$ ipython --no-banner

In [1]: import numpy as np

In [2]: np.set_printoptions(suppress=True, linewidth=140)

In [3]: rnd = lambda a: np.round(a, 3) + 0

In [4]: F = np.load("a.npy")

In [5]: print(F)
[[5 0 0 9 2 0 0 0 0 9 0 0 0 9 0]
 [0 0 9 3 1 0 0 0 0 0 6 0 0 0 0]
 [0 0 0 0 0 0 4 0 1 0 6 0 0 0 0]
 [0 0 0 0 0 0 0 0 6 0 8 0 0 4 0]
 [0 0 0 0 0 0 0 5 0 0 4 0 0 0 2]
 [0 0 0 1 0 0 0 7 0 5 0 9 0 0 0]
 [0 0 0 0 0 7 8 4 0 0 0 4 0 0 1]
 [0 8 0 6 0 0 0 0 0 0 0 0 0 0 0]]

In [6]: other = F[0, 0] * F[1:] - np.outer(F[1:, 0], F[0])

In [7]: print(other)
[[ 0  0 45 15  5  0  0  0  0  0 30  0  0  0  0]
 [ 0  0  0  0  0  0 20  0  5  0 30  0  0  0  0]
 [ 0  0  0  0  0  0  0  0 30  0 40  0  0 20  0]
 [ 0  0  0  0  0  0  0 25  0  0 20  0  0  0 10]
 [ 0  0  0  5  0  0  0 35  0 25  0 45  0  0  0]
 [ 0  0  0  0  0 35 40 20  0  0  0 20  0  0  5]
 [ 0 40  0 30  0  0  0  0  0  0  0  0  0  0  0]]

In [8]: print(np.linalg.matrix_rank(other), np.linalg.matrix_rank(F))
7 8

In [9]: print(F[:, 0] / F[0, 0])
[1. 0. 0. 0. 0. 0. 0. 0.]

In [10]: print(np.flatnonzero(~other.round(6).any(axis=1)))
[]

In [11]: print(rnd(np.linalg.norm(F[4], 1)), rnd(np.linalg.norm(F[4], np.inf)))
11.0 5.0

In [12]: print(rnd(np.linalg.norm(F[4] - F[3])))
9.849

In [13]: print(rnd(np.linalg.norm(F, "nuc")))
81.858

In [14]: x0 = np.array([1, 2, 0, 1, 2, 0, 2, 0, 1, 1, 0, 0, 1, 2, 2])

In [15]: h = np.maximum(F @ x0, 0)

In [16]: print(F * (h > 1e-9)[:, None])
[[5 0 0 9 2 0 0 0 0 9 0 0 0 9 0]
 [0 0 9 3 1 0 0 0 0 0 6 0 0 0 0]
 [0 0 0 0 0 0 4 0 1 0 6 0 0 0 0]
 [0 0 0 0 0 0 0 0 6 0 8 0 0 4 0]
 [0 0 0 0 0 0 0 5 0 0 4 0 0 0 2]
 [0 0 0 1 0 0 0 7 0 5 0 9 0 0 0]
 [0 0 0 0 0 7 8 4 0 0 0 4 0 0 1]
 [0 8 0 6 0 0 0 0 0 0 0 0 0 0 0]]

In [17]: print(h)
[45  5  9 14  4  6 18 22]

In [18]: print(np.maximum(F @ (3 * x0), 0))
[135  15  27  42  12  18  54  66]
